$ ipython --no-banner

In [1]: import numpy as np

In [2]: import numpy.linalg as la

In [3]: np.set_printoptions(precision=2, suppress=True, linewidth=100)

In [4]: M2 = np.array([[-3]])

In [5]: basis = np.array([[-1, -2], [5, 2]])

In [6]: A = np.block([[M2, np.array([[0, -1]])], [np.zeros((2, 1)), basis]])

In [7]: A
Out[7]: 
array([[-3.,  0., -1.],
       [ 0., -1., -2.],
       [ 0.,  5.,  2.]])

In [8]: M2 = la.inv(A)

In [9]: round(la.slogdet(A)[0], 2)
Out[9]: np.float64(-1.0)

In [10]: A @ M2
Out[10]: 
array([[1., 0., 0.],
       [0., 1., 0.],
       [0., 0., 1.]])

In [11]: m1 = np.array([[2, 2], [0, 2], [0, 3], [0, 0]])

In [12]: P = m1 @ la.solve(m1.T @ m1, m1.T)

In [13]: np.round(la.eigvalsh(P), 2) + 0
Out[13]: array([0., 0., 1., 1.])

In [14]: np.allclose(P @ P, P)
Out[14]: True

In [15]: P
Out[15]: 
array([[1.  , 0.  , 0.  , 0.  ],
       [0.  , 0.31, 0.46, 0.  ],
       [0.  , 0.46, 0.69, 0.  ],
       [0.  , 0.  , 0.  , 0.  ]])

In [16]: np.round((np.eye(4) - P) @ m1, 2) + 0
Out[16]: 
array([[0., 0.],
       [0., 0.],
       [0., 0.],
       [0., 0.]])

In [17]: la.matrix_rank(np.eye(4) - P)
Out[17]: np.int64(2)

In [18]: M2 = m1[0, 0] * m1[1:] - np.outer(m1[1:, 0], m1[0])

In [19]: M2
Out[19]: 
array([[0, 4],
       [0, 6],
       [0, 0]])

In [20]: la.matrix_rank(M2), la.matrix_rank(m1)
Out[20]: (np.int64(1), np.int64(2))

In [21]: ang = np.deg2rad(60)

In [22]: mat = np.eye(3)

In [23]: mat[np.ix_([1, 0], [1, 0])] = [[np.cos(ang), -np.sin(ang)], [np.sin(ang), np.cos(ang)]]

In [24]: mat
Out[24]: 
array([[ 0.5 ,  0.87,  0.  ],
       [-0.87,  0.5 ,  0.  ],
       [ 0.  ,  0.  ,  1.  ]])

In [25]: Uu, sigma, Vt = la.svd(m1, full_matrices=False)

In [26]: sigma
Out[26]: array([4.26, 1.69])

In [27]: np.round(Vt @ Vt.T, 2) + 0
Out[27]: 
array([[1., 0.],
       [0., 1.]])

In [28]: round(np.sqrt((sigma ** 2).sum()), 2), np.round(la.norm(m1), 2)
Out[28]: (np.float64(4.58), np.float64(4.58))

In [29]: sigma / sigma[0]
Out[29]: array([1. , 0.4])

In [30]: np.abs(Vt[0])
Out[30]: array([0.27, 0.96])

In [31]: (sigma > 1e-8).sum()
Out[31]: np.int64(2)

In [32]: Uu.shape, sigma.shape, Vt.shape
Out[32]: ((4, 2), (2,), (2, 2))

In [33]: np.round(Uu.T @ m1 @ Vt.T, 2) + 0
Out[33]: 
array([[4.26, 0.  ],
       [0.  , 1.69]])

In [34]: W0 = np.load("w.npy")

In [35]: W0
Out[35]: 
array([[-0.85, -0.96, -0.14,  1.14],
       [ 2.87,  1.66,  0.34, -2.5 ],
       [ 0.82,  1.7 ,  0.2 , -1.76]])

In [36]: u = np.array([0, 2])

In [37]: np.convolve(W0[0], u)
Out[37]: array([ 0.  , -1.7 , -1.92, -0.28,  2.28])

In [38]: np.polyval(u, W0[0])
Out[38]: array([2., 2., 2., 2.])

In [39]: basis = np.sign(np.array([[2, 1, 0, 1], [2, 1, 2, 1], [1, 2, 1, 2], [0, 2, 0, 1]]))

In [40]: M2 = (np.tril(basis, -1) + np.eye(4)) @ (np.triu(basis, 1) + np.eye(4))

In [41]: w = np.array([2, -2, -2, 3])

In [42]: X = np.rint(M2 * w @ la.inv(M2)) + 0

In [43]: X
Out[43]: 
array([[  7.,  -9.,   4.,   1.],
       [ 14., -16.,   4.,   6.],
       [ 19., -19.,   2.,  11.],
       [ 10., -10.,   0.,   8.]])

In [44]: Q, evecs = la.qr(X[:, :3])[0], la.qr(X[:, 3:])[0]

In [45]: sigma = la.svd(Q.T @ evecs, compute_uv=False)

In [46]: sigma
Out[46]: array([1.])

In [47]: (sigma > 0.9).sum()
Out[47]: np.int64(1)

In [48]: P = np.triu(np.array([[1, 0, 3, 1], [1, 2, 2, 3], [3, 2, 1, 0], [0, 1, 3, 0]]), 1) + np.eye(4)

In [49]: M2 = P @ X @ la.inv(P)

In [50]: M2
Out[50]: 
array([[ 74., -76., -60., 196.],
       [ 82., -84., -70., 222.],
       [ 19., -19., -17.,  49.],
       [ 10., -10., -10.,  28.]])

In [51]: la.matrix_rank(M2)
Out[51]: np.int64(4)

In [52]: P @ X - X @ P
Out[52]: 
array([[ 67., -67.,   3.,  61.],
       [ 68., -68.,  -6.,  80.],
       [  0.,   0., -19.,  38.],
       [  0.,   0., -10.,  20.]])

In [53]: round(la.det(M2), 2)
Out[53]: np.float64(24.0)

In [54]: M2 = X / np.sqrt((X ** 2).mean(axis=1, keepdims=True))

In [55]: la.matrix_rank(X - X.mean(axis=1, keepdims=True))
Out[55]: np.int64(3)

In [56]: X - X.mean(axis=1, keepdims=True)
Out[56]: 
array([[  6.25,  -9.75,   3.25,   0.25],
       [ 12.  , -18.  ,   2.  ,   4.  ],
       [ 15.75, -22.25,  -1.25,   7.75],
       [  8.  , -12.  ,  -2.  ,   6.  ]])

In [57]: la.norm(M2, axis=1)
Out[57]: array([2., 2., 2., 2.])

In [58]: data = np.load("arr.npy")

In [59]: data
Out[59]: 
array([[4., 1., 1., 1.],
       [1., 4., 1., 1.],
       [1., 1., 4., 1.],
       [1., 1., 1., 4.]])

In [60]: rng = np.random.default_rng(86)

In [61]: labels = rng.permutation(4)

In [62]: M2 = data[:, labels] * rng.choice([-1, 1], 4)

In [63]: M2
Out[63]: 
array([[-1., -1.,  4., -1.],
       [-4., -1.,  1., -1.],
       [-1., -4.,  1., -1.],
       [-1., -1.,  1., -4.]])

In [64]: Uu, _, Vt = la.svd(data.T @ M2)

In [65]: labels
Out[65]: array([1, 2, 0, 3])

In [66]: np.round(Uu @ Vt, 2) + 0
Out[66]: 
array([[ 0.,  0.,  1.,  0.],
       [-1.,  0.,  0.,  0.],
       [ 0., -1.,  0.,  0.],
       [ 0.,  0.,  0., -1.]])

In [67]: x0 = np.array([0, 1, 1, 0])

In [68]: la.norm(M2 @ x0) <= la.norm(M2, 2) * la.norm(x0) + 1e-9
Out[68]: np.True_

In [69]: M2 @ x0
Out[69]: array([ 3.,  0., -3.,  0.])

In [70]: (M2 * x0).sum(axis=1)
Out[70]: array([ 3.,  0., -3.,  0.])

In [71]: M2 @ np.eye(4)[3]
Out[71]: array([-1., -1., -1., -4.])

In [72]: F = np.load("x.npy")

In [73]: F
Out[73]: 
array([[ 1,  1,  1,  1, -1, -1, -1, -1],
       [ 1, -1,  1, -1, -1,  1, -1,  1],
       [ 1,  1,  1,  1,  1,  1,  1,  1]])

In [74]: G = F.T @ F

In [75]: np.round(la.eigvalsh(G)[::-1], 2) + 0
Out[75]: array([8., 8., 8., 0., 0., 0., 0., 0.])

In [76]: la.matrix_rank(G)
Out[76]: np.int64(3)

In [77]: la.svd(F, compute_uv=False) ** 2
Out[77]: array([8., 8., 8.])

In [78]: u = np.array([0, 0])

In [79]: np.polyval(u, F[1])
Out[79]: array([0, 0, 0, 0, 0, 0, 0, 0])

In [80]: np.convolve(F[1], u)
Out[80]: array([0, 0, 0, 0, 0, 0, 0, 0, 0])

In [81]: M2 = F + rng.integers(-2, 3, (3, 1)) @ rng.integers(-2, 3, (1, 8))

In [82]: M2
Out[82]: 
array([[ 1,  0,  3, -1,  1,  1, -3, -1],
       [ 1, -3,  5, -5,  3,  5, -5,  1],
       [ 1,  0,  3, -1,  3,  3, -1,  1]])

In [83]: np.round(la.svd(M2 - F, compute_uv=False), 2) + 0
Out[83]: array([11.22,  0.  ,  0.  ])

In [84]: M2 - F
Out[84]: 
array([[ 0, -1,  2, -2,  2,  2, -2,  0],
       [ 0, -2,  4, -4,  4,  4, -4,  0],
       [ 0, -1,  2, -2,  2,  2, -2,  0]])

In [85]: T = np.stack([F, -1 * F, F[::-1]])

In [86]: T.shape
Out[86]: (3, 3, 8)

In [87]: la.matrix_rank(T)
Out[87]: array([3, 3, 3])

In [88]: np.einsum("bij,cij->bc", T, T)
Out[88]: 
array([[ 24, -24,   8],
       [-24,  24,  -8],
       [  8,  -8,  24]])

In [89]: K = np.array([[-2, 1, 2], [-1, -1, -2], [-1, 2, 4]])

In [90]: M2 = K / la.norm(K, axis=1, keepdims=True)

In [91]: G = M2 @ M2.T

In [92]: round(np.degrees(np.arccos(np.clip(G[2, 0], -1, 1))), 2)
Out[92]: np.float64(29.21)

In [93]: np.argwhere(np.triu(np.abs(G) > 0.95, 1))
Out[93]: array([], shape=(0, 2), dtype=int64)

In [94]: (G - 2 * np.eye(3)).round(6).argmax(axis=1)
Out[94]: array([2, 0, 0])

In [95]: M2 = K / np.sqrt((K ** 2).mean(axis=1, keepdims=True))

In [96]: la.matrix_rank(M2) == la.matrix_rank(K)
Out[96]: np.True_

In [97]: K - K.mean(axis=1, keepdims=True)
Out[97]: 
array([[-2.33,  0.67,  1.67],
       [ 0.33,  0.33, -0.67],
       [-2.67,  0.33,  2.33]])

In [98]: K @ K
Out[98]: 
array([[ 1,  1,  2],
       [ 5, -4, -8],
       [-4,  5, 10]])

In [99]: round(float(np.abs(la.eigvals(K)).max()), 2)
Out[99]: 2.3
